$ python -q
>>> import numpy as np
>>> from numpy import linalg as LA
>>> np.set_printoptions(precision=3, suppress=True, linewidth=200, sign=" ")
>>> out = np.array([[1, -4], [0, 1]])
>>> mat = np.block([[np.zeros((2, 2)), out], [out.T, np.zeros((2, 2))]])
>>> mat
array([[ 0.,  0.,  1., -4.],
       [ 0.,  0.,  0.,  1.],
       [ 1.,  0.,  0.,  0.],
       [-4.,  1.,  0.,  0.]])
>>> proj = np.triu(np.array([[2, 0, -2, 2], [2, 1, 2, 0], [1, 1, -2, -2], [-2, -2, -1, -1]]), 1) + np.eye(4)
>>> out = proj @ mat @ LA.inv(proj)
>>> np.trace(out), np.trace(mat)
(np.float64(0.0), np.float64(0.0))
>>> out
array([[-10.,   2., -23., -30.],
       [  2.,   0.,   4.,   5.],
       [  9.,  -2.,  22.,  26.],
       [ -4.,   1., -10., -12.]])
>>> round(LA.det(out), 3)
np.float64(1.0)
>>> np.abs(LA.svd(mat)[2][-1])
array([ 0.   ,  0.   ,  0.973,  0.23 ])
>>> LA.matrix_rank(mat, rtol=0.1)
np.int64(2)
>>> np.round(LA.norm(mat, 2) / LA.norm(mat), 3)
np.float64(0.706)
>>> LA.cond(mat) > 100
np.False_
>>> round(float(LA.eigvalsh(mat).min()), 3)
-4.236
>>> w, vecs = LA.eigh(mat)
>>> np.round(vecs.T @ mat @ vecs, 3) + 0
array([[-4.236,  0.   ,  0.   ,  0.   ],
       [ 0.   , -0.236,  0.   ,  0.   ],
       [ 0.   ,  0.   ,  0.236,  0.   ],
       [ 0.   ,  0.   ,  0.   ,  4.236]])
>>> np.unique(w.round(6) + 0, return_counts=True)[1]
array([ 1,  1,  1,  1])
>>> LA.svd(mat, compute_uv=False)
array([ 4.236,  4.236,  0.236,  0.236])
>>> np.abs(vecs[:, -1])
array([ 0.688,  0.162,  0.162,  0.688])
>>> w.sum(), np.trace(mat)
(np.float64(0.0), np.float64(0.0))
>>> (w > 1e-8).sum(), (w < -1e-8).sum()
(np.int64(2), np.int64(2))
>>> LA.eigvalsh(mat @ mat)
array([  0.056,   0.056,  17.944,  17.944])
>>> W0 = np.load("sample2.npy")
>>> W0
array([[-0.24, -1.23, -1.14],
       [-0.13,  0.29,  0.77],
       [ 0.84,  1.5 , -0.08],
       [-0.77,  0.58,  2.91]])
>>> # rows and columns are dependent
>>> np.allclose(W0[:-1].T @ LA.lstsq(W0[:-1].T, W0[-1])[0], W0[-1])
True
>>> np.round(np.trace(LA.pinv(W0) @ W0), 3)
np.float64(2.0)
>>> W0 @ LA.pinv(W0) @ W0
array([[-0.24, -1.23, -1.14],
       [-0.13,  0.29,  0.77],
       [ 0.84,  1.5 , -0.08],
       [-0.77,  0.58,  2.91]])
>>> E = np.load("out12.npy")
>>> E
array([[-1,  0],
       [ 0, -1]])
>>> # splits into 2 blocks
>>> out = E / LA.norm(E, axis=1, keepdims=True)
>>> cov = out @ out.T
>>> cov[0]
array([ 1.,  0.])
>>> LA.norm(out, axis=1)
array([ 1.,  1.])
>>> (np.abs(cov) > 0.9).astype(int)
array([[ 1,  0],
       [ 0,  1]])
>>> cov
array([[ 1.,  0.],
       [ 0.,  1.]])
>>> (cov - 2 * np.eye(2)).round(6).argmax(axis=1)
array([ 1,  0])
>>> w, vecs = LA.eig(E)
>>> w
array([-1., -1.])
>>> np.prod(w)
np.float64(1.0)
>>> np.sort(LA.eigvals(E @ E))
array([ 1.,  1.])
